$ python -q
>>> import numpy as np
>>> np.set_printoptions(precision=2, suppress=True, linewidth=160, sign=" ")
>>> tidy = lambda a: np.round(a, 2) + 0
>>> F = np.array([[-0.3, -0.7, 0.6, -2.3],
...     [0.9, 0.3, -0.9, -2.3],
...     [0.3, -0.4, 0.3, 0.8]])
>>> rng = np.random.default_rng(85)
>>> F[2] = F[1] + 0.3 * rng.normal(size=4)
>>> tidy(F)
array([[-0.3 , -0.7 ,  0.6 , -2.3 ],
       [ 0.9 ,  0.3 , -0.9 , -2.3 ],
       [ 1.29, -0.03, -1.18, -2.58]])
>>> left, sv = np.linalg.svd(F)
Traceback (most recent call last):
  File "<python-input-7>", line 1, in <module>
    left, sv = np.linalg.svd(F)
    ^^^^^^^^
ValueError: too many values to unpack (expected 2)
>>> left, sv, Vh = np.linalg.svd(F, full_matrices=False)
>>> tidy(sv)
array([ 4.44,  1.77,  0.31])
>>> tidy(Vh @ Vh.T)
array([[ 1.,  0.,  0.],
       [ 0.,  1.,  0.],
       [ 0.,  0.,  1.]])
>>> tidy(np.abs(Vh[0]))
array([ 0.29,  0.03,  0.24,  0.93])
>>> tidy(left.T @ left)
array([[ 1.,  0.,  0.],
       [ 0.,  1.,  0.],
       [ 0.,  0.,  1.]])
>>> x0 = np.array([-2, 1, -2, 0])
>>> a = np.maximum(F @ x0, 0)
>>> tidy(np.maximum(F @ (3 * x0), 0))
array([ 0. ,  0.9,  0. ])
>>> np.flatnonzero(a > 1e-9)
array([ 1])
>>> tidy(np.maximum(F @ x0, 0) - np.maximum(-F @ x0, 0))
array([-1.3 ,  0.3 , -0.25])
>>> a
array([ 0. ,  0.3,  0. ])
>>> F @ F
Traceback (most recent call last):
  File "<python-input-19>", line 1, in <module>
    F @ F
    ~~^~~
ValueError: matmul: Input operand 1 has a mismatch in its core dimension 0, with gufunc signature (n?,k),(k,m?)->(n?,m?) (size 3 is different from 4)
>>> gram = F.T @ F
>>> tidy(np.diag(gram))
array([  2.56,   0.58,   2.56,  17.22])
>>> tidy(np.linalg.svd(F, compute_uv=False) ** 2)
array([ 19.7 ,   3.13,   0.09])
>>> (F @ F.T).shape
(3, 3)
>>> np.linalg.matrix_rank(gram)
np.int64(3)
>>> np.allclose(gram, gram.T)
True
>>> out = np.array([[3, 3], [1, 2]])
>>> Z = np.kron(out, F)
>>> np.linalg.matrix_rank(Z)
np.int64(6)
>>> tidy(np.linalg.norm(Z, 2)), tidy(np.linalg.norm(out, 2) * np.linalg.norm(F, 2))
(np.float64(21.1), np.float64(21.1))
>>> f, r1 = F[1], F[0]
>>> f @ r1
np.float64(4.27)
>>> p = (f @ r1) / (f @ f) * f
>>> (r1 - p) @ f
np.float64(0.0)
>>> tidy(np.linalg.norm(f + r1) ** 2 + np.linalg.norm(f - r1) ** 2)
np.float64(26.46)
>>> tidy(r1 - p)
array([-0.85, -0.88,  1.15, -0.9 ])
>>> data = np.array([[-3, 0, 0, 0], [0, 3, 0, 0], [0, 0, 3, 0], [0, 0, 0, -3]])
>>> out = np.array([[1, 1, 2], [2, 0, 0], [2, 0, 3], [2, 2, 1]])
>>> np.linalg.matrix_rank(np.vstack([data, out.T]))
np.int64(4)
>>> np.einsum("ij,ij->i", data, data)
array([ 9,  9,  9,  9])
>>> f = np.array([-1, -2, -1, -1])
>>> out = data + np.outer(f, np.eye(4)[3])
>>> np.linalg.matrix_rank(np.linalg.inv(out) - np.linalg.inv(data), tol=1e-8)
np.int64(1)
>>> W0 = np.load("mat.npy")
>>> W0
array([[ 0.,  0.],
       [ 0.,  1.]])
>>> # triangular, det is the product of the diagonal
>>> proj = np.triu(np.array([[5, 2], [7, 5]]), 1) + np.eye(2)
>>> out = proj @ W0 @ np.linalg.inv(proj)
>>> out
array([[ 0.,  2.],
       [ 0.,  1.]])
>>> rank = np.linalg.matrix_rank(W0)
>>> rank
np.int64(1)
>>> ns = np.linalg.svd(W0)[2][rank:].T
>>> W0 @ ns
array([[ 0.],
       [ 0.]])
>>> [int(np.linalg.matrix_rank(W0[:, :j + 1])) for j in range(2)]
[0, 1]
>>> [int(np.linalg.matrix_rank(np.delete(W0, i, axis=0))) for i in range(2)]
[1, 0]
>>> left, sv, Vh = np.linalg.svd(W0)
>>> np.argmax(sv[:-1] / (sv[1:] + 1e-6)) + 1
np.int64(1)
>>> out = left[:, :1] @ np.diag(sv[:1]) @ Vh[:1]
>>> np.linalg.matrix_rank(W0, rtol=0.05)
np.int64(1)
>>> out
array([[ 0.,  0.],
       [ 0.,  1.]])
>>> tidy(np.linalg.norm(W0 - out) / np.linalg.norm(W0))
np.float64(0.0)
>>> np.abs(W0 - out).max()
np.float64(0.0)
>>> idx = rng.permutation(2)
>>> idx
array([ 0,  1])
>>> out = W0[idx][:, idx]
>>> np.allclose(out, W0)
True
>>> np.diag(out)
array([ 0.,  1.])
>>> K = np.load("a.npy")
>>> K
array([[ 0, -4],
       [ 0,  0]])
>>> left, sv, Vh = np.linalg.svd(K)
>>> sv
array([ 4., -0.])
>>> np.argmax(sv[:-1] / (sv[1:] + 1e-6)) + 1
np.int64(1)
>>> out = left[:, :1] @ np.diag(sv[:1]) @ Vh[:1]
>>> tidy(np.linalg.norm(K - out, 2)), sv[1]
(np.float64(0.0), np.float64(-0.0))
>>> np.linalg.matrix_rank(out)
np.int64(1)
>>> out
array([[ 0., -4.],
       [ 0.,  0.]])
>>> np.linalg.matrix_rank(K, rtol=0.05)
np.int64(1)
>>> np.abs(K - out).max()
np.float64(0.0)
>>> W = np.array([[1, 2, 1, 1], [1, 0, 2, 2]])
>>> beta = np.array([8, 5, 3, 3])
>>> act = np.maximum(K @ W + beta, 0)
>>> np.linalg.matrix_rank(act)
np.int64(2)
>>> act
array([[ 4,  5,  0,  0],
       [ 8,  5,  3,  3]])
>>> (act > 0).mean(axis=0)
array([ 1. ,  1. ,  0.5,  0.5])
>>> Z = np.array([[2, 1, 1], [0, 0, 0], [3, 0, 2], [2, 1, 2]])
>>> W @ Z
array([[  7,   2,   5],
       [ 12,   3,   9]])
>>> tidy(np.trace(np.linalg.pinv(K) @ K))
np.float64(1.0)
>>> try:
...     np.linalg.inv(K)
... except np.linalg.LinAlgError as e:
...     print(e)
... 
Singular matrix
>>> tidy(K @ np.linalg.pinv(K) @ K)
array([[ 0., -4.],
       [ 0.,  0.]])
>>> K @ K.T
array([[ 16,   0],
       [  0,   0]])
>>> K.T @ K
array([[  0,   0],
       [  0,  16]])
>>> tidy(np.linalg.norm(K, axis=0))
array([ 0.,  4.])
>>> K[:, 0] @ K[:, 1]
np.int64(0)
>>> J = np.array([[-4, 6, 6], [0, -4, -6], [-6, 1, -3]])
>>> # looks like rank 2
>>> idx = rng.permutation(3)
>>> idx
array([ 0,  1,  2])
>>> out = J[idx][:, idx]
>>> tidy(np.linalg.det(out)), tidy(np.linalg.det(J[idx]))
(np.float64(0.0), np.float64(0.0))
>>> out
array([[-4,  6,  6],
       [ 0, -4, -6],
       [-6,  1, -3]])
>>> np.diag(out)
array([-4, -4, -3])
>>> x0 = np.array([2, -4, 3])
>>> np.sign((J @ x0).round(6))
array([-1, -1, -1])
>>> np.linalg.norm(J @ x0) <= np.linalg.norm(J, 2) * np.linalg.norm(x0) + 1e-9
np.True_
>>> J @ x0
array([-14,  -2, -25])
>>> np.einsum("ij,j->i", J, x0)
array([-14,  -2, -25])
>>> arr = np.load("test0.npy")
>>> arr
array([[-16.76,   9.13,  15.11],
       [-14.59,   8.03,  15.44],
       [-17.1 ,   8.93,  15.81],
       [-15.75,   7.22,  15.11],
       [-14.45,   8.07,  16.07],
       [-16.11,   8.27,  15.83],
       [-14.09,   9.88,  15.77],
       [-14.89,   6.92,  14.59],
       [-14.99,  10.37,  15.  ],
       [-13.87,   9.11,  16.06],
       [-15.08,   7.86,  15.17],
       [-16.51,   8.6 ,  15.14],
       [-14.76,   9.6 ,  14.39],
       [-14.46,   9.06,  13.38],
       [-14.68,   9.54,  15.54],
       [-15.33,   9.82,  16.82],
       [-13.98,   7.01,  16.04],
       [-15.84,   8.95,  14.26],
       [-15.39,   8.73,  17.01],
       [-16.54,   9.72,  15.08],
       [-16.21,   9.52,  14.85]])
>>> idx = arr[:, 1] > np.median(arr[:, 1])
>>> f = arr[idx].mean(axis=0) - arr[~idx].mean(axis=0)
>>> np.argsort(-np.abs(f).round(6), kind="stable")
array([ 1,  2,  0])
>>> idx.astype(int)
array([ 1,  0,  0,  0,  0,  0,  1,  0,  1,  1,  0,  0,  1,  1,  1,  1,  0,  0,  0,  1,  1])
>>> tidy((((arr - arr.mean(axis=0)) @ f > 0) == idx).mean())
np.float64(0.95)
>>> out = np.array([[-2, 0, 1, 0],
...     [-1, 1, -2, 0],
...     [-2, 2, 1, -1],
...     [-1, 0, 0, -2],
...     [-2, -1, -2, 2]])
>>> Z = np.array([[-1, -1, -5, 5, -3],
...     [1, 5, -5, -2, -5],
...     [-4, -3, 4, -2, -1],
...     [-4, 3, -5, 0, -3]])
>>> feats = out @ Z
>>> feats
array([[ -2,  -1,  14, -12,   5],
       [ 10,  12,  -8,  -3,   0],
       [  4,   6,   9, -16,  -2],
       [  9,  -5,  15,  -5,   9],
       [  1,   9,  -3,  -4,   7]])
>>> idx = rng.permutation(5)
>>> idx
array([ 2,  1,  0,  3,  4])
>>> out = feats[idx][:, idx]
>>> tidy(np.sort(np.abs(np.linalg.eigvals(out))))
array([  0.  ,   0.57,  13.04,  17.92,  17.92])
>>> np.diag(out)
array([ 9, 12, -2, -5,  7])
>>> out
array([[  9,   6,   4, -16,  -2],
       [ -8,  12,  10,  -3,   0],
       [ 14,  -1,  -2, -12,   5],
       [ 15,  -5,   9,  -5,   9],
       [ -3,   9,   1,  -4,   7]])
>>> np.allclose(out, feats)
False
>>> left, sv, Vh = np.linalg.svd(feats)
>>> vecs = Vh[:(sv > 1e-8).sum()]
>>> x0 = feats[0] + 3 * feats[3] + rng.integers(2) * np.eye(5)[0]
>>> x0
array([ 26., -16.,  59., -27.,  32.])
>>> tidy(np.diag(vecs.T @ vecs))
array([ 0.99,  0.65,  0.69,  0.71,  0.96])
>>> np.allclose(vecs.T @ vecs @ x0, x0)
False
>>> np.linalg.matrix_rank(np.vstack([feats, x0]))
np.int64(5)
>>> M = np.load("out11.npy")
>>> tidy(M)
array([[ 0.  , -0.18, -0.57, -0.8 ],
       [ 0.68, -0.58, -0.29,  0.34],
       [-0.46,  0.12, -0.73,  0.5 ],
       [-0.57, -0.79,  0.23,  0.01]])
>>> f = np.array([-2, -1, 0, 2])
>>> out = M + np.outer(f, np.eye(4)[3])
>>> tidy(out)
array([[ 0.  , -0.18, -0.57, -2.8 ],
       [ 0.68, -0.58, -0.29, -0.66],
       [-0.46,  0.12, -0.73,  0.5 ],
       [-0.57, -0.79,  0.23,  2.01]])
>>> tidy(np.linalg.det(out) / np.linalg.det(M)), tidy(1 + np.linalg.solve(M, f)[3])
(np.float64(2.28), np.float64(2.28))
>>> np.linalg.matrix_rank(np.linalg.inv(out) - np.linalg.inv(M), tol=1e-8)
np.int64(1)
>>> O, Rm = np.linalg.qr(out)
>>> np.trace(O @ O.T)
np.float64(4.0)
>>> tidy(np.abs(np.diag(Rm)))
array([ 1.  ,  1.  ,  1.  ,  2.28])
